$ ipython --no-banner

In [1]: import numpy as np

In [2]: np.set_printoptions(precision=3, suppress=True, linewidth=140)

In [3]: m1 = np.load("m.npy")

In [4]: print(m1)
[[0 1 1]
 [1 0 1]
 [1 1 0]]

In [5]: W = np.array([[1, 2, 0, 1, 0, 0], [2, 3, 0, 3, 1, 3], [2, 1, 2, 2, 2, 0]])

In [6]: beta = np.array([-3, 3, 2, -3, -1, -3])

In [7]: hid = np.maximum(m1 @ W + beta, 0)

In [8]: print(np.linalg.matrix_rank(hid))
3

In [9]: cent = np.array([[-4, 2], [2, 6], [0, 0], [-7, -6], [-7, 1], [5, -7]])

In [10]: print(hid @ cent)
[[-18  34]
 [  5  37]
 [  9  42]]

In [11]: print(m1 @ m1)
[[2 1 1]
 [1 2 1]
 [1 1 2]]

In [12]: print(np.argwhere(np.triu(m1)))
[[0 1]
 [0 2]
 [1 2]]

In [13]: Lm = np.diag(m1.sum(axis=1)) - m1

In [14]: print((np.linalg.eigvalsh(Lm) < 1e-8).sum())
1

In [15]: print(round(np.linalg.det(Lm[1:, 1:])))
3

In [16]: vec = np.array([-5, 3, -3])

In [17]: target = m1 @ vec

In [18]: print(target)
[ 0 -8 -2]

In [19]: print(np.linalg.solve(m1, m1[:, 2]))
[0. 0. 1.]

In [20]: print(np.linalg.solve(m1, -3 * target))
[15. -9.  9.]

In [21]: print(np.linalg.solve(m1, target + m1[:, 1]))
[-5.  4. -3.]

In [22]: Q, Rm = np.linalg.qr(m1)

In [23]: print(Q.shape, Rm.shape)
(3, 3) (3, 3)

In [24]: print(np.round(Q @ Rm, 3) + 0)
[[0. 1. 1.]
 [1. 0. 1.]
 [1. 1. 0.]]

In [25]: sigma = 20 * 0.9 ** np.arange(4)

In [26]: Q, _ = np.linalg.qr(np.array([[-3.2, -2.2, -0.8, -0.6],
    ...:     [0.3, -1.2, -1.3, 0.4],
    ...:     [-1.0, 0.9, -1.8, 0.9],
    ...:     [0.4, -0.4, 0.9, -0.7]]))

In [27]: rng = np.random.default_rng(71808)

In [28]: data = rng.normal(size=(28, 4)) * sigma @ Q

In [29]: print(data)
[[-14.334  -8.89  -19.173   8.667]
 [ 11.397  12.704   7.258  29.793]
 [  4.141 -15.465   9.066 -14.861]
 [ 13.998  21.288  19.042 -11.509]
 [ 16.559 -15.603   2.644  -3.968]
 [ 25.461  -5.606 -12.825 -10.321]
 [ 24.612   2.215   2.004  17.068]
 [  6.3     2.583   0.081 -20.634]
 [-23.214 -43.092  -6.275  -3.812]
 [ -1.521  11.366  -8.449  16.586]
 [ 19.24   14.527   4.422 -11.415]
 [-31.725  14.868   4.813  10.724]
 [ 11.166 -21.488 -29.373  -2.595]
 [-43.639  34.896  16.058   7.997]
 [ -0.779   2.881  19.495  -1.629]
 [ 35.638  21.825 -38.681 -11.611]
 [  0.502 -14.477  20.358 -16.055]
 [  5.756  52.898  -7.685  27.828]
 [ 11.853 -10.239 -36.753   7.186]
 [ -2.805 -15.072   9.072 -12.363]
 [  3.926  20.767  32.982  15.835]
 [-10.086  23.145   9.402 -12.028]
 [ 12.524  22.844 -17.426  10.126]
 [ 19.871 -16.776  -8.039 -26.465]
 [ -5.909  -4.533   4.043 -16.121]
 [ -1.288  13.189   5.096  13.746]
 [ 27.686   3.469  13.59  -12.531]
 [ 10.87   32.077  12.607   6.62 ]]

In [30]: print(round(float(np.linalg.norm(data[22] - data[4])), 3))
45.781

In [31]: print(round(float(data[22] @ data[4]), 3))
-235.304

In [32]: print(round(np.linalg.norm(data) ** 2 / np.linalg.norm(data, 2) ** 2, 3))
2.429

In [33]: print(round(np.linalg.norm(data, "nuc"), 3))
363.197

In [34]: print(np.linalg.norm(data, axis=0))
[ 95.424 110.213  89.599  77.351]

In [35]: print(round(np.linalg.norm(data, 2), 3))
120.496
